% python3 -q
>>> import numpy as np
>>> np.set_printoptions(precision=2, suppress=True, linewidth=160, sign=" ")
>>> data = np.array([[0, 1, 1], [1, 0, 1], [1, 1, 0]])
>>> [round(float(np.linalg.det(data[:i, :i])), 2) + 0 for i in range(1, 4)]
[0.0, -1.0, 2.0]
>>> round(np.linalg.eigvalsh(data).min(), 2)
np.float64(-1.0)
>>> Q = data.astype(float).copy()
>>> for j in range(3):
...     Q[:, j] -= Q[:, :j] @ (Q[:, :j].T @ Q[:, j])
...     Q[:, j] /= np.linalg.norm(Q[:, j])
... 
>>> np.round(Q.T @ Q, 2) + 0
array([[ 1.,  0.,  0.],
       [ 0.,  1.,  0.],
       [ 0.,  0.,  1.]])
>>> np.round(Q.T @ data, 2) + 0
array([[ 1.41,  0.71,  0.71],
       [ 0.  ,  1.22,  0.41],
       [ 0.  ,  0.  ,  1.15]])
>>> B = np.linalg.inv(data)
>>> np.round(np.linalg.slogdet(data)[0], 2)
np.float64(1.0)
>>> (np.abs(B) > 1e-9).astype(int)
array([[ 1,  1,  1],
       [ 1,  1,  1],
       [ 1,  1,  1]])
>>> np.linalg.inv(B)
array([[-0.,  1.,  1.],
       [ 1.,  0.,  1.],
       [ 1.,  1.,  0.]])
>>> np.round(np.linalg.det(data) * np.linalg.det(B), 2)
np.float64(1.0)
>>> B
array([[-0.5,  0.5,  0.5],
       [ 0.5, -0.5,  0.5],
       [ 0.5,  0.5, -0.5]])
>>> evals, V = np.linalg.eigh(data)
>>> vec = np.array([3, 3, 2])
>>> round(float(vec @ data @ vec / (vec @ vec)), 2), round(float(evals[0]), 2), round(float(evals[-1]), 2)
(1.91, -1.0, 2.0)
>>> np.abs(data).sum(axis=1).max(), np.round(np.abs(evals).max(), 2)
(np.int64(2), np.float64(2.0))
>>> evals, V = np.linalg.eigh(data)
>>> np.abs(V[:, -1]).round(6).argmax()
np.int64(0)
>>> np.round(V @ np.diag(evals) @ V.T, 2) + 0
array([[ 0.,  1.,  1.],
       [ 1.,  0.,  1.],
       [ 1.,  1.,  0.]])
>>> np.round(V.T @ data @ V, 2) + 0
array([[-1.,  0.,  0.],
       [ 0., -1.,  0.],
       [ 0.,  0.,  2.]])
>>> np.linalg.eigvalsh(data + -3 * np.eye(3))
array([-4., -4., -1.])
>>> np.round(V.T @ V, 2) + 0
array([[ 1.,  0.,  0.],
       [ 0.,  1.,  0.],
       [ 0.,  0.,  1.]])
>>> np.linalg.svd(data, compute_uv=False)
array([ 2.,  1.,  1.])
>>> np.unique(evals.round(6) + 0, return_counts=True)[1]
array([ 2,  1])
>>> rng = np.random.default_rng(75)
>>> X = rng.normal(size=(19, 3))
>>> X = 20 * X / np.linalg.norm(X, axis=1, keepdims=True)
>>> X
array([[-17.8 ,   6.37,   6.52],
       [ 12.99,  15.19,   0.74],
       [  4.09,   9.75,  16.98],
       [ -1.85,  -9.97, -17.24],
       [  3.3 ,  -2.  ,  19.62],
       [-15.64,  -6.23, -10.8 ],
       [  4.34,  -4.33, -19.04],
       [ -6.89,  11.64,  14.73],
       [ 11.02,  12.16,  11.43],
       [-10.12,  -0.22, -17.25],
       [ 13.27, -10.79, -10.37],
       [ 11.87,  12.19, -10.51],
       [-14.75, -10.17,  -8.89],
       [  4.86,  17.58,  -8.21],
       [  4.59, -19.46,  -0.34],
       [ -2.21, -17.51,   9.4 ],
       [  1.15,  18.64,   7.16],
       [ -1.71, -18.01,  -8.52],
       [  8.67,  17.76,   3.07]])
>>> gram = np.cov(X, rowvar=False)
>>> np.argwhere(np.triu(np.abs(np.corrcoef(X.T)) > 0.8, 1))
array([], shape=(0, 2), dtype=int64)
>>> X.mean(axis=0)
array([ 0.48,  1.19, -1.13])
>>> np.linalg.svd(X, compute_uv=False)
array([ 63.83,  45.77,  37.83])
>>> round(np.abs(X).max(), 2)
np.float64(19.62)
>>> X.shape
(19, 3)
>>> X[:, 3]
Traceback (most recent call last):
  File "<python-input-37>", line 1, in <module>
    X[:, 3]
    ~^^^^^^
IndexError: index 3 is out of bounds for axis 1 with size 3
>>> np.count_nonzero(X)
np.int64(57)
>>> idx = rng.permutation(3)
>>> B = X[:, idx] * rng.choice([-1, 1], 3)
>>> B
array([[  6.52,  -6.37, -17.8 ],
       [  0.74, -15.19,  12.99],
       [ 16.98,  -9.75,   4.09],
       [-17.24,   9.97,  -1.85],
       [ 19.62,   2.  ,   3.3 ],
       [-10.8 ,   6.23, -15.64],
       [-19.04,   4.33,   4.34],
       [ 14.73, -11.64,  -6.89],
       [ 11.43, -12.16,  11.02],
       [-17.25,   0.22, -10.12],
       [-10.37,  10.79,  13.27],
       [-10.51, -12.19,  11.87],
       [ -8.89,  10.17, -14.75],
       [ -8.21, -17.58,   4.86],
       [ -0.34,  19.46,   4.59],
       [  9.4 ,  17.51,  -2.21],
       [  7.16, -18.64,   1.15],
       [ -8.52,  18.01,  -1.71],
       [  3.07, -17.76,   8.67]])
>>> U, _, vt = np.linalg.svd(X.T @ B)
>>> np.round(U @ vt, 2) + 0
array([[ 0.,  0.,  1.],
       [ 0., -1.,  0.],
       [ 1.,  0.,  0.]])
>>> dist = np.linalg.norm(X[:, None] - X[None], axis=-1)
>>> np.linalg.norm(X, axis=1)
array([ 20.,  20.,  20.,  20.,  20.,  20.,  20.,  20.,  20.,  20.,  20.,  20.,  20.,  20.,  20.,  20.,  20.,  20.,  20.])
>>> (dist + 1e9 * np.eye(19)).round(6).argmin(axis=1)
array([  7,  18,   8,   6,   2,  12,   3,   2,   2,   5,   6,  13,   5,  11,  17,  14,  18,  14,   1])
>>> np.unravel_index(dist.round(6).argmax(), dist.shape)
(np.int64(16), np.int64(17))
>>> dist[:5, :5]
array([[  0.  ,  32.55,  24.49,  32.95,  26.21],
       [ 32.55,   0.  ,  19.3 ,  34.3 ,  27.32],
       [ 24.49,  19.3 ,   0.  ,  39.94,  12.08],
       [ 32.95,  34.3 ,  39.94,   0.  ,  38.07],
       [ 26.21,  27.32,  12.08,  38.07,   0.  ]])
>>> dist[15].round(6).argsort(kind="stable")[:4]
array([ 15,  14,  17,   4])
>>> f = np.array([4, 0, 2])
>>> np.polyval(f, X[0])
array([ 1269.7 ,   164.09,   172.21])
>>> np.convolve(X[0], f)
array([-71.21,  25.46,  -9.51,  12.73,  13.05])
>>> np.correlate(X[0], X[3], "full")
array([ 306.94,   67.65, -142.93,  -76.8 ,  -12.08])
>>> E = np.array([[3, -3, 2], [-3, 3, -3], [2, -3, 3]])
>>> E
array([[ 3, -3,  2],
       [-3,  3, -3],
       [ 2, -3,  3]])
>>> vec = np.array([5, 0, 8])
>>> target = E @ vec
>>> b, lr = np.zeros(3), 1 / np.linalg.norm(E, 2) ** 2
>>> for i in range(250):
...     b -= lr * E.T @ (E @ b - target)
...     if i % 50 == 0: print(i, round(np.linalg.norm(E @ b - target), 2))
... 
0 2.92
50 2.12
100 1.77
150 1.57
200 1.42
>>> b
array([ 3.46, -2.82,  6.38])
>>> proj = np.triu(np.array([[0, 5, 3], [-1, -9, -9], [4, 4, 1]]), 1) + np.eye(3)
>>> B = proj @ E @ np.linalg.inv(proj)
>>> np.poly(B)
array([ 1., -9.,  5.,  3.])
>>> np.trace(B), np.trace(E)
(np.float64(9.0), np.int64(9))
>>> B
array([[  -6.,   33.,  311.],
       [ -21.,  135., 1248.],
       [   2.,  -13., -120.]])
>>> F = np.loadtxt("block3.csv", delimiter=",")
>>> F
array([[-0.35, -0.66,  2.9 ],
       [ 0.44, -0.82, -2.85],
       [ 0.43, -0.6 , -2.91],
       [-0.43,  0.42,  2.94],
       [ 0.01,  2.7 , -1.3 ],
       [-0.21,  2.98,  0.24],
       [-0.42,  0.39,  2.94],
       [-0.2 ,  2.99,  0.15],
       [ 0.02,  2.67, -1.37],
       [ 0.44, -1.21, -2.71],
       [ 0.38,  0.33, -2.96],
       [ 0.33,  0.91, -2.84],
       [ 0.44, -0.98, -2.8 ],
       [-0.35, -0.76,  2.88],
       [-0.33,  2.74,  1.17],
       [-0.16, -2.11,  2.13],
       [-0.13,  2.97, -0.37],
       [ 0.16,  2.12, -2.12],
       [-0.16,  2.99, -0.19],
       [ 0.17,  2.04, -2.19],
       [ 0.43, -1.76, -2.39],
       [ 0.13,  2.28, -1.95],
       [-0.19, -1.97,  2.25]])
>>> U, sv, vt = np.linalg.svd(F)
>>> sv.round(2) + 0
array([ 11.23,   8.99,   0.  ])
>>> B = U[:, :2] @ np.diag(sv[:2]) @ vt[:2]
>>> np.linalg.matrix_rank(B)
np.int64(2)
>>> np.round(np.linalg.norm(F - B, 2), 2), round(float(sv[2]), 2)
(np.float64(0.0), 0.0)
>>> round(np.linalg.norm(F - B) / np.linalg.norm(F), 2)
np.float64(0.0)
>>> np.round(np.abs(F - B).max(), 2)
np.float64(0.0)
